% ipython --no-banner

In [1]: import numpy as np

In [2]: np.set_printoptions(suppress=True, linewidth=160)

In [3]: rd = lambda a: np.round(a, 2) + 0

In [4]: data = np.load("data.npy")

In [5]: print(rd(data))
[[ 0.49 -0.13  0.11  0.05  0.15  0.1  -0.31  0.16  0.21  0.12 -0.01  0.06]
 [-0.13  0.66  0.06 -0.02 -0.29 -0.02 -0.01 -0.13  0.29  0.08 -0.04  0.1 ]
 [ 0.11  0.06  0.52  0.07  0.08  0.34 -0.04 -0.31 -0.04 -0.02  0.02  0.07]
 [ 0.05 -0.02  0.07  0.98 -0.07 -0.08  0.05  0.02  0.   -0.01  0.   -0.01]
 [ 0.15 -0.29  0.08 -0.07  0.59 -0.14  0.18 -0.18  0.18  0.02 -0.03  0.06]
 [ 0.1  -0.02  0.34 -0.08 -0.14  0.69  0.15  0.17 -0.03 -0.02 -0.01 -0.07]
 [-0.31 -0.01 -0.04  0.05  0.18  0.15  0.77  0.07  0.09  0.06  0.    0.04]
 [ 0.16 -0.13 -0.31  0.02 -0.18  0.17  0.07  0.66  0.08  0.   -0.01  0.09]
 [ 0.21  0.29 -0.04  0.    0.18 -0.03  0.09  0.08  0.73 -0.09  0.03 -0.1 ]
 [ 0.12  0.08 -0.02 -0.01  0.02 -0.02  0.06  0.   -0.09  0.96  0.01 -0.03]
 [-0.01 -0.04  0.02  0.   -0.03 -0.01  0.   -0.01  0.03  0.01  1.    0.01]
 [ 0.06  0.1   0.07 -0.01  0.06 -0.07  0.04  0.09 -0.1  -0.03  0.01  0.95]]

In [6]: ev, V = np.linalg.eigh(data)

In [7]: vec = np.array([0, -1, 2, -2, -2, 2, 1, -2, -2, 1, -2, 2])

In [8]: print(rd(V * np.abs(ev) @ V.T))
[[ 0.49 -0.13  0.11  0.05  0.15  0.1  -0.31  0.16  0.21  0.12 -0.01  0.06]
 [-0.13  0.66  0.06 -0.02 -0.29 -0.02 -0.01 -0.13  0.29  0.08 -0.04  0.1 ]
 [ 0.11  0.06  0.52  0.07  0.08  0.34 -0.04 -0.31 -0.04 -0.02  0.02  0.07]
 [ 0.05 -0.02  0.07  0.98 -0.07 -0.08  0.05  0.02  0.   -0.01  0.   -0.01]
 [ 0.15 -0.29  0.08 -0.07  0.59 -0.14  0.18 -0.18  0.18  0.02 -0.03  0.06]
 [ 0.1  -0.02  0.34 -0.08 -0.14  0.69  0.15  0.17 -0.03 -0.02 -0.01 -0.07]
 [-0.31 -0.01 -0.04  0.05  0.18  0.15  0.77  0.07  0.09  0.06  0.    0.04]
 [ 0.16 -0.13 -0.31  0.02 -0.18  0.17  0.07  0.66  0.08  0.   -0.01  0.09]
 [ 0.21  0.29 -0.04  0.    0.18 -0.03  0.09  0.08  0.73 -0.09  0.03 -0.1 ]
 [ 0.12  0.08 -0.02 -0.01  0.02 -0.02  0.06  0.   -0.09  0.96  0.01 -0.03]
 [-0.01 -0.04  0.02  0.   -0.03 -0.01  0.   -0.01  0.03  0.01  1.    0.01]
 [ 0.06  0.1   0.07 -0.01  0.06 -0.07  0.04  0.09 -0.1  -0.03  0.01  0.95]]

In [9]: print(rd(V * np.maximum(ev, 0) @ V.T))
[[ 0.49 -0.13  0.11  0.05  0.15  0.1  -0.31  0.16  0.21  0.12 -0.01  0.06]
 [-0.13  0.66  0.06 -0.02 -0.29 -0.02 -0.01 -0.13  0.29  0.08 -0.04  0.1 ]
 [ 0.11  0.06  0.52  0.07  0.08  0.34 -0.04 -0.31 -0.04 -0.02  0.02  0.07]
 [ 0.05 -0.02  0.07  0.98 -0.07 -0.08  0.05  0.02  0.   -0.01  0.   -0.01]
 [ 0.15 -0.29  0.08 -0.07  0.59 -0.14  0.18 -0.18  0.18  0.02 -0.03  0.06]
 [ 0.1  -0.02  0.34 -0.08 -0.14  0.69  0.15  0.17 -0.03 -0.02 -0.01 -0.07]
 [-0.31 -0.01 -0.04  0.05  0.18  0.15  0.77  0.07  0.09  0.06  0.    0.04]
 [ 0.16 -0.13 -0.31  0.02 -0.18  0.17  0.07  0.66  0.08  0.   -0.01  0.09]
 [ 0.21  0.29 -0.04  0.    0.18 -0.03  0.09  0.08  0.73 -0.09  0.03 -0.1 ]
 [ 0.12  0.08 -0.02 -0.01  0.02 -0.02  0.06  0.   -0.09  0.96  0.01 -0.03]
 [-0.01 -0.04  0.02  0.   -0.03 -0.01  0.   -0.01  0.03  0.01  1.    0.01]
 [ 0.06  0.1   0.07 -0.01  0.06 -0.07  0.04  0.09 -0.1  -0.03  0.01  0.95]]
